% ipython --no-banner

In [1]: import numpy as np

In [2]: np.set_printoptions(suppress=True, linewidth=160)

In [3]: E = np.load("sample4.npy")

In [4]: print(E)
[[ 4.61 -4.5   4.55]
 [-0.15  0.12 -0.07]
 [ 1.83 -1.84  1.93]
 [-2.41  2.47 -2.48]
 [-2.3   2.24 -2.29]
 [ 0.41 -0.45  0.41]
 [ 0.6  -0.59  0.59]
 [-1.2   1.12 -1.07]
 [-1.76  1.78 -1.75]
 [ 1.01 -1.    1.01]
 [ 0.29 -0.29  0.32]
 [-0.13  0.13 -0.14]
 [ 1.76 -1.76  1.72]]

In [5]: A2 = np.c_[E[:, :1] @ np.array([[1]]), np.array([2, 0, 0, -1, -2, 3, -3, 0, -3, -3, 1, -3, -1])]

In [6]: print(A2)
[[ 4.61  2.  ]
 [-0.15  0.  ]
 [ 1.83  0.  ]
 [-2.41 -1.  ]
 [-2.3  -2.  ]
 [ 0.41  3.  ]
 [ 0.6  -3.  ]
 [-1.2   0.  ]
 [-1.76 -3.  ]
 [ 1.01 -3.  ]
 [ 0.29  1.  ]
 [-0.13 -3.  ]
 [ 1.76 -1.  ]]

In [7]: print(np.round(np.linalg.norm(np.linalg.qr(E)[0].T @ A2, axis=0) ** 2 / ((A2 ** 2).sum(axis=0) + 1e-12), 2))
[1.   0.14]

In [8]: M = np.load("x.npy")

In [9]: print(M)
[[ -1  -3  -1   1]
 [ -3   2   1  -2]
 [-13   5   3  -7]]

In [10]: # rank 2

In [11]: r0 = np.array([1, 0, 3])

In [12]: print(np.array([np.convolve(row, r0, "same") for row in M]))
[[ -3  -4  -8  -3]
 [  2  -8   4   3]
 [  5 -36   8   9]]

In [13]: print(np.polyval(r0, M[0]))
[ 4 12  4  4]

In [14]: print(np.cross(M[0, :3], M[1, :3]))
[ -1   4 -11]

In [15]: print(np.correlate(M[0], M[1], "full"))
[ 2  5 -3 -6  8  5 -3]

In [16]: A2 = M[0, 0] * M[1:] - np.outer(M[1:, 0], M[0])

In [17]: print(A2)
[[  0 -11  -4   5]
 [  0 -44 -16  20]]

In [18]: print(np.linalg.matrix_rank(A2), np.linalg.matrix_rank(M))
1 2

In [19]: print(M[:, 0] / M[0, 0])
[ 1.  3. 13.]

In [20]: print(np.flatnonzero(~A2.round(6).any(axis=1)))
[]

In [21]: W = np.array([[-2, 1, -5, 2, -4, -5],
    ...:     [2, -3, 1, -4, -3, -5],
    ...:     [-1, 3, -3, -2, 1, 0],
    ...:     [2, -5, -4, -4, 5, 4]])

In [22]: c = np.array([3, 2, 0, 1, 3, 0])

In [23]: H = np.maximum(A2 @ W + c, 0)

In [24]: print(H)
[[  0   0   0  33  57  75]
 [  0   0   0 129 219 300]]

In [25]: C = np.array([[-2, -1, 2],
    ...:     [2, 2, 0],
    ...:     [-1, -2, 1],
    ...:     [-2, 2, 0],
    ...:     [1, 1, -1],
    ...:     [0, -1, 2]])

In [26]: print(H @ C)
[[ -9  48  93]
 [-39 177 381]]

In [27]: print(round(float(np.linalg.norm(M, 2) / np.linalg.norm(M)), 2))
0.98

In [28]: print([round(float(x), 2) for x in np.linalg.svd(M, compute_uv=False)[:3]])
[16.43, 3.46, 0.0]

In [29]: Uu, sv, Vt = np.linalg.svd(M)

In [30]: print(sv.round(2) + 0)
[16.43  3.46  0.  ]

In [31]: print(np.argmax(sv[:-1] / (sv[1:] + 1e-6)) + 1)
2

In [32]: A2 = Uu[:, :2] @ np.diag(sv[:2]) @ Vt[:2]

In [33]: print(np.linalg.matrix_rank(M, rtol=0.05))
2

In [34]: print(round(float(np.linalg.norm(M - A2, 2)), 2), round(float(sv[2]), 2))
0.0 0.0

In [35]: print(np.round(np.abs(M - A2).max(), 2))
0.0

In [36]: print(np.round(np.linalg.norm(M - A2) / np.linalg.norm(M), 2))
0.0

In [37]: data = np.load("m.npy")

In [38]: print(data)
[[13.  6.  6.]
 [ 6.  8.  4.]
 [ 6.  4.  8.]]

In [39]: vals, evecs = np.linalg.eig(data)

In [40]: print(np.round(data @ evecs[:, 0] - vals[0] * evecs[:, 0], 2) + 0)
[0. 0. 0.]

In [41]: print(np.round(np.sort(np.linalg.eigvals(np.linalg.inv(data))), 2))
[0.05 0.25 0.25]

In [42]: print(np.round(np.prod(vals), 2))
336.0

In [43]: A2 = data / np.sqrt((data ** 2).mean(axis=1, keepdims=True))

In [44]: print(np.linalg.matrix_rank(A2) == np.linalg.matrix_rank(data))
True

In [45]: print(np.round(np.linalg.norm(A2, axis=1), 2))
[1.73 1.73 1.73]

In [46]: print(np.round(np.linalg.eigvals(data), 2))
[21.  4.  4.]

In [47]: print(np.einsum("ii->", data))
29.0

In [48]: print(np.round(np.linalg.det(data[::-1]), 2))
-336.0

In [49]: print(np.einsum("ij,ji->", data, data))
473.0

In [50]: print(round(np.linalg.det(2 * data), 2), np.round(np.linalg.det(data), 2))
2688.0 336.0

In [51]: print(np.kron(np.eye(2, dtype=int), data))
[[13.  6.  6.  0.  0.  0.]
 [ 6.  8.  4.  0.  0.  0.]
 [ 6.  4.  8.  0.  0.  0.]
 [ 0.  0.  0. 13.  6.  6.]
 [ 0.  0.  0.  6.  8.  4.]
 [ 0.  0.  0.  6.  4.  8.]]

In [52]: mat = np.array([[-1.0, -3.0, 2.0], [1.0, 3.0, -1.0], [0.0, 0.0, -3.0]])

In [53]: # rank 2

In [54]: rng = np.random.default_rng(797)

In [55]: z = rng.permutation(3)

In [56]: print(z)
[1 2 0]

In [57]: A2 = mat[z][:, z]

In [58]: print(np.round(np.sort(np.abs(np.linalg.eigvals(A2))), 2))
[0. 2. 3.]

In [59]: print(np.trace(A2))
-1.0

In [60]: print(np.allclose(A2, mat))
False

In [61]: print(round(float(np.linalg.det(A2)), 2), round(np.linalg.det(mat[z]), 2))
0.0 0.0
